$ python3 -q
>>> import numpy as np
>>> np.set_printoptions(suppress=True, linewidth=120)
>>> def tidy(a):
...     return np.round(a, 3) + 0
... 
>>> feats = np.load("w.npy")
>>> print(feats)
[[ 0  0  0]
 [ 0  0  0]
 [ 1  4  3]
 [ 2 -2  2]
 [ 2 -2  2]
 [ 0  3  1]
 [ 0  0  0]
 [ 0  3  1]
 [-1  6  1]
 [ 1  1  2]
 [-1  3  0]
 [ 0  3  1]
 [ 0  0  0]
 [ 2 -2  2]
 [ 0  0  0]
 [ 0  0  0]
 [-1  3  0]
 [ 0  0  0]
 [-1  6  1]
 [ 0  3  1]
 [ 0  0  0]
 [-1  3  0]
 [ 0  0  0]
 [ 2  1  3]
 [ 2  1  3]
 [ 0  3  1]
 [ 2  1  3]]
>>> G = np.cov(feats, rowvar=False)
>>> print(tidy(feats.std(axis=0)))
[1.018 2.13  1.089]
>>> print(G.shape)
(3, 3)
>>> print(np.argsort(-feats.std(axis=0).round(6), kind="stable"))
[1 2 0]
>>> print(tidy(np.polyfit(feats[:, 2], feats[:, 0], 1)))
[ 0.75  -0.417]
>>> print(np.median(feats, axis=0))
[0. 1. 1.]
>>> print(tidy(np.corrcoef(feats[:, 2], feats[:, 0])[0, 1]))
0.802
>>> E = np.array([[0, 0, 0, -40, 10, 15],
...     [0, 0, 0, 5, -25, -40],
...     [0, 0, 0, 45, -30, -15],
...     [-8, 2, 3, -8, 2, 3],
...     [1, -5, -8, 1, -5, -8],
...     [9, -6, -3, 9, -6, -3]])
>>> print(E)
[[  0   0   0 -40  10  15]
 [  0   0   0   5 -25 -40]
 [  0   0   0  45 -30 -15]
 [ -8   2   3  -8   2   3]
 [  1  -5  -8   1  -5  -8]
 [  9  -6  -3   9  -6  -3]]
>>> rng = np.random.default_rng(823174)
>>> labels = rng.permutation(6)
>>> print(labels)
[5 2 0 3 1 4]
>>> out = E[labels][:, labels]
>>> print(out)
[[ -3  -3   9   9  -6  -6]
 [-15   0   0  45   0 -30]
 [ 15   0   0 -40   0  10]
 [  3   3  -8  -8   2   2]
 [-40   0   0   5   0 -25]
 [ -8  -8   1   1  -5  -5]]
>>> print(np.trace(out))
-16
>>> print(np.diag(out))
[-3  0  0 -8  0 -5]
>>> x = np.array([0, 3, 1, -2, -3, 1])
>>> print(out @ x)
[  -6 -120   90   13  -35  -15]
>>> print((out * x).sum(axis=1))
[  -6 -120   90   13  -35  -15]
>>> print(np.sign((out @ x).round(6)))
[-1 -1  1  1 -1 -1]
>>> t = np.radians(36)
>>> Rm = np.eye(6)
>>> Rm[4, 4] = Rm[0, 0] = np.cos(t)
>>> Rm[4, 0], Rm[0, 4] = -np.sin(t), np.sin(t)
>>> print(tidy(Rm))
[[ 0.809  0.     0.     0.     0.588  0.   ]
 [ 0.     1.     0.     0.     0.     0.   ]
 [ 0.     0.     1.     0.     0.     0.   ]
 [ 0.     0.     0.     1.     0.     0.   ]
 [-0.588  0.     0.     0.     0.809  0.   ]
 [ 0.     0.     0.     0.     0.     1.   ]]
>>> out = E @ Rm.T
>>> print(tidy(out))
[[  5.878   0.      0.    -40.      8.09   15.   ]
 [-14.695   0.      0.      5.    -20.225 -40.   ]
 [-17.634   0.      0.     45.    -24.271 -15.   ]
 [ -5.297   2.      3.     -8.      6.32    3.   ]
 [ -2.13   -5.     -8.      1.     -4.633  -8.   ]
 [  3.754  -6.     -3.      9.    -10.144  -3.   ]]
>>> print(tidy(np.linalg.det(Rm)), tidy(np.trace(Rm)))
1.0 5.618
>>> print(tidy(np.linalg.svd(E, compute_uv=False)), tidy(np.linalg.svd(out, compute_uv=False)))
[78.496 36.634 15.072 11.229  7.034  2.156] [78.496 36.634 15.072 11.229  7.034  2.156]
>>> print(np.allclose(E @ E.T, out @ out.T))
True
